In [1]: import numpy as np

In [2]: np.set_printoptions(suppress=True, linewidth=160)

In [3]: X = np.array([[0.42, 0.33, 0.25], [0.17, 0.5, 0.33], [0.33, 0.0, 0.67]])

In [4]: X
Out[4]: 
array([[0.42, 0.33, 0.25],
       [0.17, 0.5 , 0.33],
       [0.33, 0.  , 0.67]])

In [5]: # row-stochastic, so 1 is an eigenvalue

In [6]: print(X.sum(axis=1))
[1. 1. 1.]

In [7]: X @ np.ones(3)
Out[7]: array([1., 1., 1.])

In [8]: print(np.round(np.sort(np.abs(np.linalg.eigvals(X)))[::-1], 2))
[1.   0.31 0.31]

In [9]: pr = np.eye(3)[2]

In [10]: for _ in range(6):
    ...:     pr = pr @ X
    ...:     print(pr.round(2))
    ...: 
[0.33 0.   0.67]
[0.36 0.11 0.53]
[0.34 0.17 0.48]
[0.33 0.2  0.47]
[0.33 0.21 0.46]
[0.33 0.21 0.46]

In [11]: A2 = np.array([[2, 1], [0, 0]])

In [12]: W2 = np.kron(A2, X)

In [13]: np.linalg.matrix_rank(W2)
Out[13]: np.int64(3)

In [14]: W2.shape
Out[14]: (6, 6)

In [15]: np.round(np.linalg.norm(W2, 2), 2), round(float(np.linalg.norm(A2, 2) * np.linalg.norm(X, 2)), 2)
Out[15]: (np.float64(2.28), 2.28)

In [16]: u = np.array([2, -1, 2])

In [17]: A2 = X + np.outer(u, np.eye(3)[0])

In [18]: np.round(np.linalg.det(A2) / np.linalg.det(X), 2), round(float(1 + np.linalg.solve(X, u)[0]), 2)
Out[18]: (np.float64(9.78), 9.78)

In [19]: A2
Out[19]: 
array([[ 2.42,  0.33,  0.25],
       [-0.83,  0.5 ,  0.33],
       [ 2.33,  0.  ,  0.67]])

In [20]: np.linalg.matrix_rank(A2 - X)
Out[20]: np.int64(1)

In [21]: mat = np.array([[0, 0, 0, 0], [0, -5, 0, 0], [0, 0, -4, 0]])

In [22]: print(np.round(np.trace(np.linalg.pinv(mat) @ mat), 2))
2.0

In [23]: np.allclose(mat[:-1].T @ np.linalg.lstsq(mat[:-1].T, mat[-1])[0], mat[-1])
Out[23]: False

In [24]: np.unique(mat.round(6), axis=0).shape
Out[24]: (3, 4)

In [25]: np.round(mat @ np.linalg.pinv(mat) @ mat, 2)
Out[25]: 
array([[ 0.,  0.,  0.,  0.],
       [ 0., -5.,  0.,  0.],
       [ 0.,  0., -4.,  0.]])

In [26]: x = np.array([0, 1, 1, 0])

In [27]: mat @ np.ones(4)
Out[27]: array([ 0., -5., -4.])

In [28]: (mat * x).sum(axis=1)
Out[28]: array([ 0, -5, -4])

In [29]: print(mat * x)
[[ 0  0  0  0]
 [ 0 -5  0  0]
 [ 0  0 -4  0]]

In [30]: np.einsum("ij,j->i", mat, x)
Out[30]: array([ 0, -5, -4])

In [31]: print(mat @ x)
[ 0 -5 -4]

In [32]: np.linalg.norm(mat @ x) <= np.linalg.norm(mat, 2) * np.linalg.norm(x) + 1e-9
Out[32]: np.True_

In [33]: (mat @ x).argmax()
Out[33]: np.int64(0)

In [34]: A2 = np.array([[5]])

In [35]: W2 = np.array([[4, 4, 0], [2, 0, 0], [-5, 1, -5]])

In [36]: F = np.block([[A2, np.array([[3, 4, 2]])], [np.zeros((3, 1)), W2]])

In [37]: F
Out[37]: 
array([[ 5.,  3.,  4.,  2.],
       [ 0.,  4.,  4.,  0.],
       [ 0.,  2.,  0.,  0.],
       [ 0., -5.,  1., -5.]])

In [38]: u = np.array([2, 2])

In [39]: np.convolve(F[0], u)
Out[39]: array([10., 16., 14., 12.,  4.])

In [40]: np.polyval(u, F[0])
Out[40]: array([12.,  8., 10.,  6.])

In [41]: vals, evecs = np.linalg.eig(F)

In [42]: F @ evecs[:, 0] - vals[0] * evecs[:, 0]
Out[42]: array([0., 0., 0., 0.])

In [43]: rng = np.random.default_rng(50474)

In [44]: idx = rng.permutation(4)

In [45]: idx
Out[45]: array([3, 1, 0, 2])

In [46]: A2 = F[idx][:, idx]

In [47]: np.diag(A2)
Out[47]: array([-5.,  4.,  5.,  0.])

In [48]: print(np.round(np.linalg.det(A2), 2), np.round(np.linalg.det(F[idx]), 2))
200.0 200.0

In [49]: A2
Out[49]: 
array([[-5., -5.,  0.,  1.],
       [ 0.,  4.,  0.,  4.],
       [ 2.,  3.,  5.,  4.],
       [ 0.,  2.,  0.,  0.]])

In [50]: np.round(np.sort(np.abs(np.linalg.eigvals(A2))), 2)
Out[50]: array([1.46, 5.  , 5.  , 5.46])

In [51]: vals, evecs = np.linalg.eig(A2)

In [52]: print(np.round(np.sort(np.linalg.eigvals(A2.T)), 2))
[-5.   -1.46  5.    5.46]

In [53]: A2 @ evecs[:, 0] - vals[0] * evecs[:, 0]
Out[53]: array([0., 0., 0., 0.])

In [54]: np.round(np.sort(np.linalg.eigvals(A2 @ A2)), 2)
Out[54]: array([ 2.14, 25.  , 25.  , 29.86])
